% ipython --no-banner

In [1]: import numpy as np

In [2]: np.set_printoptions(precision=2, suppress=True, linewidth=140, legacy="1.25")

In [3]: rd = lambda a: np.round(a, 2) + 0

In [4]: mat = np.loadtxt("block12.csv", delimiter=",")

In [5]: print(mat)
[[0. 0. 0. 0. 0. 0. 0. 0. 0. 0. 3.]
 [0. 0. 0. 0. 0. 0. 0. 0. 0. 0. 5.]
 [0. 0. 0. 0. 0. 0. 0. 0. 0. 0. 0.]
 [0. 0. 0. 0. 0. 0. 0. 0. 0. 0. 4.]
 [0. 0. 0. 0. 0. 0. 0. 0. 0. 0. 2.]
 [0. 0. 0. 0. 0. 0. 0. 0. 0. 0. 3.]
 [0. 0. 0. 0. 0. 0. 0. 0. 0. 0. 3.]
 [0. 0. 0. 0. 0. 0. 0. 0. 0. 0. 2.]
 [0. 0. 0. 0. 0. 0. 0. 0. 0. 0. 0.]
 [0. 0. 0. 0. 0. 0. 0. 0. 0. 0. 5.]
 [3. 5. 0. 4. 2. 3. 3. 2. 0. 5. 0.]]

In [6]: Uu, s, Vt = np.linalg.svd(mat)

In [7]: print(rd(s))
[10.05 10.05  0.    0.    0.    0.    0.    0.    0.    0.    0.  ]

In [8]: A2 = Uu[:, :2] @ np.diag(s[:2]) @ Vt[:2]

In [9]: print(rd(A2))
[[0. 0. 0. 0. 0. 0. 0. 0. 0. 0. 3.]
 [0. 0. 0. 0. 0. 0. 0. 0. 0. 0. 5.]
 [0. 0. 0. 0. 0. 0. 0. 0. 0. 0. 0.]
 [0. 0. 0. 0. 0. 0. 0. 0. 0. 0. 4.]
 [0. 0. 0. 0. 0. 0. 0. 0. 0. 0. 2.]
 [0. 0. 0. 0. 0. 0. 0. 0. 0. 0. 3.]
 [0. 0. 0. 0. 0. 0. 0. 0. 0. 0. 3.]
 [0. 0. 0. 0. 0. 0. 0. 0. 0. 0. 2.]
 [0. 0. 0. 0. 0. 0. 0. 0. 0. 0. 0.]
 [0. 0. 0. 0. 0. 0. 0. 0. 0. 0. 5.]
 [3. 5. 0. 4. 2. 3. 3. 2. 0. 5. 0.]]

In [10]: print(np.linalg.matrix_rank(mat, rtol=0.05))
2

In [11]: print(np.linalg.matrix_rank(A2))
2

In [12]: w, evecs = np.linalg.eigvalsh(mat)
---------------------------------------------------------------------------
ValueError                                Traceback (most recent call last)
Cell In[12], line 1
----> 1 w, evecs = np.linalg.eigvalsh(mat)

ValueError: too many values to unpack (expected 2)

In [13]: w, evecs = np.linalg.eigh(mat)

In [14]: print(rd(w))
[-10.05   0.     0.     0.     0.     0.     0.     0.     0.     0.    10.05]

In [15]: print((w > 1e-8).sum(), (w < -1e-8).sum())
1 1

In [16]: print(rd(np.linalg.eigvalsh(mat @ mat)))
[  0.   0.   0.   0.   0.   0.   0.   0.   0. 101. 101.]

In [17]: print(np.abs(evecs[:, -1]).round(6).argmax())
10

In [18]: print(np.abs(np.diag(np.linalg.qr(mat)[1])) > 1e-9)
[ True False False False False False False False False False  True]

In [19]: print(rd(mat @ np.linalg.pinv(mat) @ mat))
[[0. 0. 0. 0. 0. 0. 0. 0. 0. 0. 3.]
 [0. 0. 0. 0. 0. 0. 0. 0. 0. 0. 5.]
 [0. 0. 0. 0. 0. 0. 0. 0. 0. 0. 0.]
 [0. 0. 0. 0. 0. 0. 0. 0. 0. 0. 4.]
 [0. 0. 0. 0. 0. 0. 0. 0. 0. 0. 2.]
 [0. 0. 0. 0. 0. 0. 0. 0. 0. 0. 3.]
 [0. 0. 0. 0. 0. 0. 0. 0. 0. 0. 3.]
 [0. 0. 0. 0. 0. 0. 0. 0. 0. 0. 2.]
 [0. 0. 0. 0. 0. 0. 0. 0. 0. 0. 0.]
 [0. 0. 0. 0. 0. 0. 0. 0. 0. 0. 5.]
 [3. 5. 0. 4. 2. 3. 3. 2. 0. 5. 0.]]

In [20]: F = np.arange(72).reshape(12, 6) + 4

In [21]: print(F)
[[ 4  5  6  7  8  9]
 [10 11 12 13 14 15]
 [16 17 18 19 20 21]
 [22 23 24 25 26 27]
 [28 29 30 31 32 33]
 [34 35 36 37 38 39]
 [40 41 42 43 44 45]
 [46 47 48 49 50 51]
 [52 53 54 55 56 57]
 [58 59 60 61 62 63]
 [64 65 66 67 68 69]
 [70 71 72 73 74 75]]

In [22]: x = np.array([2, -3, 2, -2, 3, -2])

In [23]: print(F @ np.ones(6))
[ 39.  75. 111. 147. 183. 219. 255. 291. 327. 363. 399. 435.]

In [24]: x @ F
---------------------------------------------------------------------------
ValueError                                Traceback (most recent call last)
Cell In[24], line 1
----> 1 x @ F

ValueError: matmul: Input operand 1 has a mismatch in its core dimension 0, with gufunc signature (n?,k),(k,m?)->(n?,m?) (size 12 is different from 6)

In [25]: print(F @ (2 * x))
[-6 -6 -6 -6 -6 -6 -6 -6 -6 -6 -6 -6]

In [26]: print(np.sign((F @ x).round(6)))
[-1 -1 -1 -1 -1 -1 -1 -1 -1 -1 -1 -1]

In [27]: Uu, s, Vt = np.linalg.svd(F)

In [28]: evecs = Vt[:(s > 1e-8).sum()]

In [29]: rng = np.random.default_rng(165)

In [30]: x = F[3] + 4 * F[0] + rng.integers(2) * np.eye(6)[2]

In [31]: print(x)
[38. 43. 49. 53. 58. 63.]

In [32]: print(np.allclose(evecs.T @ evecs @ x, x))
False

In [33]: print(rd(np.linalg.norm(x - evecs.T @ evecs @ x)))
0.91
